% python3 -q
>>> import numpy as np
>>> np.set_printoptions(suppress=True, linewidth=200)
>>> E = np.load("block8.npy")
>>> print(E)
[[0 3 4]
 [0 0 5]
 [0 0 0]]
>>> U, sig, Vh = np.linalg.svd(E)
>>> vecs = Vh[:(sig > 1e-8).sum()]
>>> rng = np.random.default_rng(128908)
>>> x = E[0] + 3 * E[2] + rng.integers(2) * np.eye(3)[1]
>>> x
array([0., 3., 4.])
>>> np.round(np.diag(vecs.T @ vecs), 2)
array([0., 1., 1.])
>>> np.linalg.matrix_rank(np.vstack([E, x]))
np.int64(2)
>>> np.round(np.linalg.norm(x - vecs.T @ vecs @ x), 2)
np.float64(0.0)
>>> print(np.round(vecs.T @ vecs, 2) + 0)
[[0. 0. 0.]
 [0. 1. 0.]
 [0. 0. 1.]]
>>> E @ E
array([[ 0,  0, 15],
       [ 0,  0,  0],
       [ 0,  0,  0]])
>>> np.linalg.matrix_rank(E - E[0, 0] * np.eye(3))
np.int64(2)
>>> m1 = np.load("data.npy")
>>> print(m1)
[[-30.14  29.91  19.22  29.39]
 [-30.16  31.87  21.25  29.92]
 [-29.71  29.53  20.83  29.11]
 [-29.05  31.19  20.69  29.49]
 [-30.12  29.5   19.88  28.16]
 [-30.64  32.37  19.6   28.75]
 [-29.93  29.38  19.16  31.3 ]
 [-29.14  29.99  21.34  29.43]
 [-29.32  30.19  19.89  29.84]
 [-30.68  32.37  20.66  29.81]
 [-29.54  29.02  19.81  29.92]
 [-32.03  29.99  20.58  28.54]
 [-31.47  29.65  19.48  30.48]
 [-30.5   29.82  19.75  30.22]
 [-28.99  29.49  20.19  28.33]
 [-32.03  30.52  20.36  29.89]
 [-29.45  28.22  19.56  29.07]
 [-31.    30.33  20.53  30.42]
 [-30.63  29.89  19.02  29.89]
 [-30.02  28.5   19.51  31.08]
 [-31.21  30.14  19.28  29.52]
 [-29.6   29.66  20.15  29.99]
 [-29.75  30.92  19.55  29.78]
 [-27.42  32.15  20.92  30.78]
 [-32.44  28.65  19.89  30.64]
 [-31.42  30.16  19.23  31.39]
 [-29.72  28.97  21.73  29.54]
 [-26.15  29.45  20.05  27.07]]
>>> np.linalg.cond(m1) > 100
np.False_
>>> np.linalg.matrix_rank(m1, rtol=0.1)
np.int64(1)
>>> x = np.array([0, 2, -7, 5])
>>> y = m1 @ x
>>> np.round(np.linalg.lstsq(m1, y)[0], 2) + 0
array([ 0.,  2., -7.,  5.])
>>> np.round(np.linalg.solve(m1.T @ m1, m1.T @ y), 2) + 0
array([ 0.,  2., -7.,  5.])
>>> y = y + 0.02 * rng.normal(size=28)
>>> y.round(2)
array([72.23, 64.57, 58.8 , 65.02, 60.67, 71.26, 81.12, 57.75, 70.34, 69.17, 68.96, 58.6 , 75.33, 72.48, 59.34, 67.96, 64.88, 69.05, 76.12, 75.82, 72.92, 68.22, 73.9 , 71.77, 71.28, 82.64, 53.55,
       53.85])
>>> coef, *_ = np.linalg.lstsq(m1, y)
>>> coef.round(2) + 0
array([ 0.,  2., -7.,  5.])
>>> coef.round()
array([-0.,  2., -7.,  5.])
>>> [round(float(np.linalg.norm(np.linalg.solve(m1.T @ m1 + lam * np.eye(4), m1.T @ y))), 2) for lam in (0, 1, 10, 100)]
[8.83, 8.31, 5.55, 1.81]
>>> data = np.load("x.npy")
>>> data.round(2)
array([[ 0.77, -0.57,  0.3 ],
       [-0.57, -0.38,  0.73],
       [ 0.3 ,  0.73,  0.61]])
>>> W1 = np.array([[5, 3, 6, 7, 7], [1, 7, 7, 1, 8], [1, 7, 3, 5, 4]])
>>> coef = np.array([0, 1, -3, 0, 1])
>>> act = np.maximum(data @ W1 + coef, 0)
>>> print((act > 0).astype(int))
[[1 1 0 1 1]
 [0 1 0 0 0]
 [1 1 1 1 1]]
>>> np.linalg.matrix_rank(act)
np.int64(3)
>>> act.round(2)
array([[ 3.56,  1.43,  0.  ,  6.3 ,  3.02],
       [ 0.  ,  1.75,  0.  ,  0.  ,  0.  ],
       [ 2.85, 11.31,  5.76,  5.9 , 11.4 ]])
>>> W2 = np.array([[3, 2], [3, 1], [1, 3], [2, 3], [1, 1]])
>>> W1 @ W2
array([[51, 59],
       [41, 41],
       [41, 37]])
>>> (act @ W2).round(6).argmax(axis=1)
array([0, 0, 0])
>>> M2 = act / np.sqrt((act ** 2).mean(axis=1, keepdims=True))
>>> M2[2].round(2)
array([0.35, 1.38, 0.7 , 0.72, 1.4 ])
>>> np.linalg.matrix_rank(M2) == np.linalg.matrix_rank(act)
np.True_
>>> np.linalg.matrix_rank(act - act.mean(axis=1, keepdims=True))
np.int64(3)
>>> vals, vecs = np.linalg.eigh(data)
>>> x = np.array([-4, 2, -4])
>>> np.round(np.linalg.eigvalsh(data[1:, 1:]), 2)
array([-0.77,  1.  ])
>>> round(x @ data @ x / (x @ x), 2), np.round(vals[0], 2), vals[-1]
(np.float64(0.77), np.float64(-1.0), np.float64(1.0))
>>> np.round(vecs * np.abs(vals) @ vecs.T, 2) + 0
array([[1., 0., 0.],
       [0., 1., 0.],
       [0., 0., 1.]])
>>> A = np.loadtxt("m.csv", delimiter=",")
>>> A
array([[6., 1., 1., 1.],
       [1., 6., 1., 1.],
       [1., 1., 6., 1.],
       [1., 1., 1., 6.]])
>>> # symmetric
>>> vals, vecs = np.linalg.eig(A)
>>> np.round(np.sort(np.linalg.eigvals(A @ A)), 2)
array([25., 25., 25., 81.])
>>> round(float(np.prod(vals)), 2)
1125.0
>>> U, sig, Vh = np.linalg.svd(A, full_matrices=False)
>>> np.round(np.cumsum(sig ** 2) / np.sum(sig ** 2), 2)
array([0.52, 0.68, 0.84, 1.  ])
>>> np.round(U.T @ A @ Vh.T, 2) + 0
array([[9., 0., 0., 0.],
       [0., 5., 0., 0.],
       [0., 0., 5., 0.],
       [0., 0., 0., 5.]])
>>> np.round(sig / sig[0], 2)
array([1.  , 0.56, 0.56, 0.56])
>>> U.shape, sig.shape, Vh.shape
((4, 4), (4,), (4, 4))
>>> np.abs(U[:, 0]).round(6).argmax()
np.int64(0)
>>> np.round(Vh @ Vh.T, 2) + 0
array([[1., 0., 0., 0.],
       [0., 1., 0., 0.],
       [0., 0., 1., 0.],
       [0., 0., 0., 1.]])
>>> np.abs(Vh[0])
array([0.5, 0.5, 0.5, 0.5])
>>> np.allclose(U * sig @ Vh, A)
True
>>> (sig > 1e-8).sum()
np.int64(4)
>>> low = np.linalg.cholesky(A)
>>> np.round(np.diag(low) ** 2, 2)
array([6.  , 5.83, 5.71, 5.62])
>>> mat = np.load("layer0.npy")
>>> mat
array([[-4.92, -4.08,  5.91],
       [-4.97, -4.07,  6.06],
       [-4.93, -3.97,  5.81],
       [-5.11, -3.95,  5.95],
       [-5.05, -4.11,  6.  ],
       [-4.91, -4.03,  5.87],
       [-3.86,  8.93,  5.96],
       [-4.11,  8.81,  6.02],
       [-4.08,  8.83,  5.93],
       [-3.95,  9.07,  6.1 ],
       [-3.92,  9.1 ,  6.07],
       [-3.95,  9.18,  6.22],
       [-4.95,  4.83,  6.05],
       [-5.04,  4.93,  6.05],
       [-4.88,  4.93,  5.81],
       [-5.11,  4.95,  6.09],
       [-4.9 ,  4.85,  5.86],
       [-4.98,  5.01,  5.86]])
>>> x = np.array([-5, -6, 1])
>>> y = mat @ x
>>> np.round(np.linalg.pinv(mat) @ mat, 2) + 0
array([[1., 0., 0.],
       [0., 1., 0.],
       [0., 0., 1.]])
>>> print(np.round(np.linalg.lstsq(mat, y)[0], 2))
[-5. -6.  1.]
>>> y = y + 0.3 * rng.normal(size=18)
>>> y.round(2)
array([ 55.02,  56.03,  54.07,  54.79,  55.92,  54.46, -28.65, -25.98, -26.25, -28.57, -28.95, -29.24,   2.07,   1.94,   0.36,   1.08,   1.31,   0.32])
>>> coef, *_ = np.linalg.lstsq(mat, y)
>>> [round(float(np.linalg.norm(np.linalg.solve(mat.T @ mat + lam * np.eye(3), mat.T @ y))), 2) for lam in (0, 1, 10, 100)]
[7.75, 7.45, 7.16, 5.93]
>>> np.round(np.linalg.norm(y - mat @ coef), 2)
np.float64(1.42)
>>> np.round(mat.T @ (y - mat @ coef), 2) + 0
array([0., 0., 0.])
>>> print(coef.round(2))
[-4.73 -6.02  1.21]
>>> W2 = mat[[2, 13]].astype(float)
>>> for _ in range(4):
...     labels = np.linalg.norm(mat[:, None] - W2, axis=-1).argmin(axis=1)
...     W2 = np.array([mat[labels == j].mean(axis=0) for j in range(2)])
... 
>>> labels
array([0, 0, 0, 0, 0, 0, 1, 1, 1, 1, 1, 1, 1, 1, 1, 1, 1, 1])
>>> W2.round(2)
array([[-4.98, -4.04,  5.93],
       [-4.48,  6.95,  6.  ]])
>>> np.abs(W2[1] - W2[0]).argmax()
np.int64(1)
>>> M2 = mat / np.sqrt((mat ** 2).mean(axis=1, keepdims=True))
>>> print(np.linalg.matrix_rank(mat - mat.mean(axis=1, keepdims=True)))
2
>>> M2[17].round(2)
array([-0.94,  0.95,  1.11])
>>> u = np.array([5, 3, -2, 5])
>>> J = np.outer(rng.normal(size=13), u) + 0.02 * rng.normal(size=(13, 4))
>>> J.round(2)
array([[-3.7 , -2.25,  1.5 , -3.68],
       [ 0.75,  0.44, -0.26,  0.77],
       [ 0.17,  0.11, -0.13,  0.19],
       [-2.21, -1.31,  0.87, -2.2 ],
       [ 3.34,  2.  , -1.33,  3.33],
       [ 4.7 ,  2.8 , -1.84,  4.63],
       [-1.54, -0.9 ,  0.57, -1.56],
       [ 4.55,  2.71, -1.81,  4.56],
       [-1.69, -1.01,  0.67, -1.69],
       [ 9.66,  5.83, -3.86,  9.7 ],
       [ 3.21,  1.9 , -1.27,  3.22],
       [ 8.1 ,  4.88, -3.26,  8.09],
       [-0.67, -0.42,  0.29, -0.7 ]])
>>> G = np.cov(J, rowvar=False)
>>> print(np.round(J.std(axis=0), 2))
[3.93 2.37 1.57 3.93]
>>> print(G.round(2))
[[16.77 10.08 -6.69 16.77]
 [10.08  6.06 -4.02 10.08]
 [-6.69 -4.02  2.67 -6.69]
 [16.77 10.08 -6.69 16.77]]
>>> np.round(np.median(J, axis=0), 2)
array([ 0.75,  0.44, -0.26,  0.77])
>>> np.argwhere(np.triu(np.abs(np.corrcoef(J.T)) > 0.8, 1))
array([[0, 1],
       [0, 2],
       [0, 3],
       [1, 2],
       [1, 3],
       [2, 3]])
>>> arr = np.loadtxt("w.csv", delimiter=",")
>>> arr.round(2)
array([[-13.98, -13.97,  -7.96, -17.96],
       [-13.95, -13.93,  -7.92, -17.9 ],
       [-10.34,  -9.38,  -2.9 , -11.5 ],
       [ -9.66,  -8.61,  -2.16, -10.41],
       [ -8.35,  -7.19,  -0.92,  -8.41],
       [ -7.34,  -6.15,  -0.14,  -6.96],
       [ -6.77,  -5.61,   0.22,  -6.19],
       [ -3.65,  -2.89,   1.22,  -2.56],
       [ -3.15,  -2.5 ,   1.21,  -2.08],
       [ -2.28,  -1.84,   1.08,  -1.34],
       [ -2.04,  -1.66,   1.01,  -1.16],
       [ -1.74,  -1.43,   0.92,  -0.94],
       [ -0.41,  -0.38,   0.26,  -0.16],
       [ -0.36,  -0.33,   0.23,  -0.14],
       [ -0.3 ,  -0.28,   0.2 ,  -0.11],
       [  1.09,   3.38,   0.43,   0.01],
       [  0.75,   5.2 ,   2.34,   0.04],
       [  0.47,   6.28,   3.73,   0.14],
       [ -0.61,   9.8 ,   8.97,   0.78],
       [ -0.69,  10.03,   9.35,   0.84],
       [ -0.71,  10.12,   9.49,   0.86],
       [ -0.73,  10.18,   9.59,   0.87],
       [ -1.24,  11.71,  12.1 ,   1.29],
       [ -1.66,  12.99,  14.26,   1.67]])
>>> # null space of dimension 1
>>> U, sig, Vh = np.linalg.svd(arr)
>>> vecs = Vh[:(sig > 1e-8).sum()]
>>> x = arr[17] + 2 * arr[12] + rng.integers(2) * np.eye(4)[2]
>>> x.round(2)
array([-0.35,  5.52,  4.25, -0.18])
>>> np.allclose(vecs.T @ vecs @ x, x)
True
>>> print(np.linalg.matrix_rank(np.vstack([arr, x])))
3
>>> round(float(np.linalg.norm(x - vecs.T @ vecs @ x)), 2)
0.0
>>> W2 = arr[[2, 10]].astype(float)
>>> for _ in range(7):
...     labels = np.linalg.norm(arr[:, None] - W2, axis=-1).argmin(axis=1)
...     W2 = np.array([arr[labels == j].mean(axis=0) for j in range(2)])
... 
>>> labels
array([0, 0, 0, 0, 0, 0, 0, 1, 1, 1, 1, 1, 1, 1, 1, 1, 1, 1, 1, 1, 1, 1, 1, 1])
>>> np.bincount(labels)
array([ 7, 17])
